$ python3 -q
>>> import numpy as np
>>> np.set_printoptions(precision=2, suppress=True, linewidth=200, legacy="1.25")
>>> X = np.loadtxt("dump.csv", delimiter=",")
>>> X
array([[3., 0., 0.],
       [0., 3., 0.],
       [0., 0., 3.]])
>>> rng = np.random.default_rng(78)
>>> labels = rng.permutation(3)
>>> other = X[:, labels] * rng.choice([-1, 1], 3)
>>> other
array([[-3.,  0., -0.],
       [-0.,  0., -3.],
       [-0.,  3., -0.]])
>>> Uu, _, Vt = np.linalg.svd(X.T @ other)
>>> Uu @ Vt
array([[-1.,  0.,  0.],
       [ 0.,  0., -1.],
       [ 0.,  1.,  0.]])
>>> q = X.astype(float).copy()
>>> for j in range(3):
...     q[:, j] -= q[:, :j] @ (q[:, :j].T @ q[:, j])
...     q[:, j] /= np.linalg.norm(q[:, j])
... 
>>> q.T @ X
array([[3., 0., 0.],
       [0., 3., 0.],
       [0., 0., 3.]])
>>> labels = rng.permutation(3)
>>> labels
array([0, 1, 2])
>>> other = X[labels][:, labels]
>>> round(np.linalg.det(other), 2), round(float(np.linalg.det(X[labels])), 2)
(27.0, 27.0)
>>> data = np.abs(np.array([[2, 2, 3, 1], [0, 3, 0, 3], [3, 3, 1, 2], [1, 0, 3, 3]])) + np.eye(4)
>>> data = data / data.sum(axis=1, keepdims=True)
>>> data
array([[0.33, 0.22, 0.33, 0.11],
       [0.  , 0.57, 0.  , 0.43],
       [0.3 , 0.3 , 0.2 , 0.2 ],
       [0.12, 0.  , 0.38, 0.5 ]])
>>> other = data + rng.integers(-2, 3, (4, 3)) @ rng.integers(-2, 3, (3, 4))
>>> other
array([[ 3.33, -4.78,  0.33,  9.11],
       [-1.  , -0.43, -2.  ,  1.43],
       [ 0.3 , -4.7 , -5.8 ,  3.2 ],
       [ 1.12,  0.  ,  2.38,  2.5 ]])
>>> np.linalg.matrix_rank(other - data, tol=1e-8)
3
>>> np.abs(other - data).sum(axis=1)
array([17.,  5., 14.,  5.])
>>> other = np.linalg.inv(data)
>>> np.allclose(other, data.T)
False
>>> np.round(np.linalg.det(data) * other, 2) + 0
array([[ 0.06,  0.03, -0.11,  0.  ],
       [-0.04, -0.02,  0.04,  0.01],
       [-0.09, -0.02,  0.1 ,  0.  ],
       [ 0.05,  0.01, -0.05, -0.02]])
>>> data @ np.ones(4)
array([1., 1., 1., 1.])
>>> np.linalg.matrix_power(data, 2)
array([[0.22, 0.3 , 0.22, 0.25],
       [0.05, 0.33, 0.16, 0.46],
       [0.18, 0.3 , 0.21, 0.3 ],
       [0.22, 0.14, 0.3 , 0.34]])
>>> np.sort(np.abs(np.linalg.eigvals(data)))[::-1]
array([1.  , 0.42, 0.42, 0.06])
>>> np.linalg.matrix_power(data, 100)
array([[0.17, 0.25, 0.23, 0.35],
       [0.17, 0.25, 0.23, 0.35],
       [0.17, 0.25, 0.23, 0.35],
       [0.17, 0.25, 0.23, 0.35]])
>>> pr = np.eye(4)[1]
>>> for _ in range(4):
...     pr = pr @ data
...     print(pr.round(2))
... 
[0.   0.57 0.   0.43]
[0.05 0.33 0.16 0.46]
[0.12 0.25 0.22 0.41]
[0.16 0.24 0.24 0.37]
>>> x = np.array([1, 2, 1, 0])
>>> rhs = data @ x
>>> b, lr = np.zeros(4), 1 / np.linalg.norm(data, 2) ** 2
>>> for i in range(6):
...     b -= lr * data.T @ (data @ b - rhs)
...     if i % 2 == 0: print(i, round(np.linalg.norm(data @ b - rhs), 2))
... 
0 0.49
2 0.36
4 0.26
>>> b
array([1.04, 1.57, 0.66, 0.58])
>>> m1 = np.load("block12.npy")
>>> m1
array([[ 26,  -3,  -6],
       [ -3,  57, -22],
       [ -6, -22,  13]])
>>> w, evecs = np.linalg.eigh(m1)
>>> w
array([ 2.02, 27.86, 66.12])
>>> np.linalg.eigvalsh(m1 @ m1)
array([   4.08,  776.27, 4371.65])
>>> (w > 1e-8).sum(), (w < -1e-8).sum()
(3, 0)
>>> np.round(evecs.T @ m1 @ evecs, 2) + 0
array([[ 2.02,  0.  ,  0.  ],
       [ 0.  , 27.86,  0.  ],
       [ 0.  ,  0.  , 66.12]])
>>> np.linalg.svd(m1, compute_uv=False)
array([66.12, 27.86,  2.02])
>>> np.abs(evecs[:, -1]).round(6).argmax()
1
>>> np.linalg.eigvalsh(m1 + -1 * np.eye(3))
array([ 1.02, 26.86, 65.12])
>>> np.abs(evecs[:, -1])
array([0.01, 0.92, 0.38])
